$ ipython --no-banner

In [1]: import numpy as np

In [2]: from numpy import linalg as LA

In [3]: np.set_printoptions(precision=2, suppress=True, linewidth=100, legacy="1.25")

In [4]: def rd(a):
   ...:     return np.round(a, 2) + 0
   ...: 

In [5]: A = np.load("sample11.npy")

In [6]: A
Out[6]: 
array([[0, 1, 1],
       [1, 0, 1],
       [1, 1, 0]])

In [7]: np.argwhere(np.triu(A))
Out[7]: 
array([[0, 1],
       [0, 2],
       [1, 2]])

In [8]: Lm = np.diag(A.sum(axis=1)) - A

In [9]: (LA.eigvalsh(Lm) < 1e-8).sum()
Out[9]: 1

In [10]: rd(LA.eigvalsh(Lm))
Out[10]: array([0., 3., 3.])

In [11]: np.allclose(A @ A.T, A.T @ A)
Out[11]: True

In [12]: np.trace(A)
Out[12]: 0

In [13]: np.allclose(A, A.T)
Out[13]: True

In [14]: x0 = np.array([2, -3, 0])

In [15]: A * x0
Out[15]: 
array([[ 0, -3,  0],
       [ 2,  0,  0],
       [ 2, -3,  0]])

In [16]: A @ np.eye(3)[2]
Out[16]: array([1., 1., 0.])

In [17]: A @ x0
Out[17]: array([-3,  2, -1])

In [18]: Y = LA.inv(A)

In [19]: np.allclose(Y, A.T)
Out[19]: False

In [20]: rd(LA.det(A) * LA.det(Y))
Out[20]: 1.0

In [21]: rd(LA.slogdet(A)[0])
Out[21]: 1.0

In [22]: rd(LA.cond(A))
Out[22]: 2.0

In [23]: x0 = np.array([1, 1, 3])

In [24]: target = A @ x0

In [25]: target
Out[25]: array([4, 4, 2])

In [26]: rd(LA.solve(A, target))
Out[26]: array([1., 1., 3.])

In [27]: rd(LA.solve(A, target + A[:, 1]))
Out[27]: array([1., 2., 3.])

In [28]: J = np.loadtxt("test9.csv", delimiter=",")

In [29]: J
Out[29]: 
array([[ -3.77,  -2.35,  -3.03],
       [ -1.07,  21.32,  14.84],
       [ -1.52,  -7.82,  -0.16],
       [ -0.95,   4.92,   2.52],
       [ -2.55,   4.36,  14.3 ],
       [  2.23,  -5.9 ,  -9.86],
       [ -2.03,  -4.04,  20.42],
       [ -1.47,  16.42,  10.17],
       [  4.33,   8.94, -12.39],
       [ 15.2 ,  -2.71,   7.38],
       [ -4.1 ,   4.97,   0.71],
       [  7.04,  13.11,   3.95],
       [ -9.65,   3.91,  -2.93],
       [ -4.  ,  -7.7 ,   2.45],
       [  4.12,   3.73,  -5.34],
       [  7.77,   2.18,  -1.65]])

In [30]: D = LA.norm(J[:, None] - J[None], axis=-1)

In [31]: np.flatnonzero(D[10] < D.mean() / 2)
Out[31]: array([ 0,  3, 10, 12])

In [32]: hat = J @ LA.solve(J.T @ J, J.T)

In [33]: np.allclose(hat @ hat, hat)
Out[33]: True

In [34]: LA.matrix_rank(np.eye(16) - hat)
Out[34]: 13

In [35]: rd(np.diag(hat))
Out[35]: 
array([0.04, 0.42, 0.06, 0.02, 0.16, 0.09, 0.41, 0.24, 0.28, 0.53, 0.06, 0.22, 0.22, 0.09, 0.07,
       0.12])

In [36]: rd(LA.eigvalsh(hat))
Out[36]: array([0., 0., 0., 0., 0., 0., 0., 0., 0., 0., 0., 0., 0., 1., 1., 1.])

In [37]: Y = np.array([[-1, -2, 1, 0], [0, 0, 1, 0]])

In [38]: E = Y.T @ Y

In [39]: E
Out[39]: 
array([[ 1,  2, -1,  0],
       [ 2,  4, -2,  0],
       [-1, -2,  2,  0],
       [ 0,  0,  0,  0]])

In [40]: rd(np.sort(LA.eigvals(E).real))
Out[40]: array([0.  , 0.  , 0.81, 6.19])

In [41]: np.flatnonzero(LA.matrix_power((E != 0) + (E.T != 0) + np.eye(4), 4)[1])
Out[41]: array([0, 1, 2])

In [42]: (E != 0).astype(int)
Out[42]: 
array([[1, 1, 1, 0],
       [1, 1, 1, 0],
       [1, 1, 1, 0],
       [0, 0, 0, 0]])

In [43]: rd(LA.det(E))
Out[43]: 0.0

In [44]: E @ E
Out[44]: 
array([[  6,  12,  -7,   0],
       [ 12,  24, -14,   0],
       [ -7, -14,   9,   0],
       [  0,   0,   0,   0]])

In [45]: (LA.matrix_power((E != 0) + (E.T != 0) + np.eye(4), 4) > 0).astype(int)
Out[45]: 
array([[1, 1, 1, 0],
       [1, 1, 1, 0],
       [1, 1, 1, 0],
       [0, 0, 0, 1]])

In [46]: rd(LA.norm(E, 2) / LA.norm(E))
Out[46]: 0.99

In [47]: [round(float(x), 2) for x in LA.svd(E, compute_uv=False)[:3]]
Out[47]: [6.19, 0.81, 0.0]

In [48]: U, sigma, Vt = LA.svd(E, full_matrices=False)

In [49]: U.shape, sigma.shape, Vt.shape
Out[49]: ((4, 4), (4,), (4, 4))

In [50]: rd(sigma)
Out[50]: array([6.19, 0.81, 0.  , 0.  ])

In [51]: rd(sigma / sigma[0])
Out[51]: array([1.  , 0.13, 0.  , 0.  ])

In [52]: rd(U.T @ E @ Vt.T)
Out[52]: 
array([[6.19, 0.  , 0.  , 0.  ],
       [0.  , 0.81, 0.  , 0.  ],
       [0.  , 0.  , 0.  , 0.  ],
       [0.  , 0.  , 0.  , 0.  ]])

In [53]: rd(np.abs(Vt[0]))
Out[53]: array([0.39, 0.79, 0.47, 0.  ])
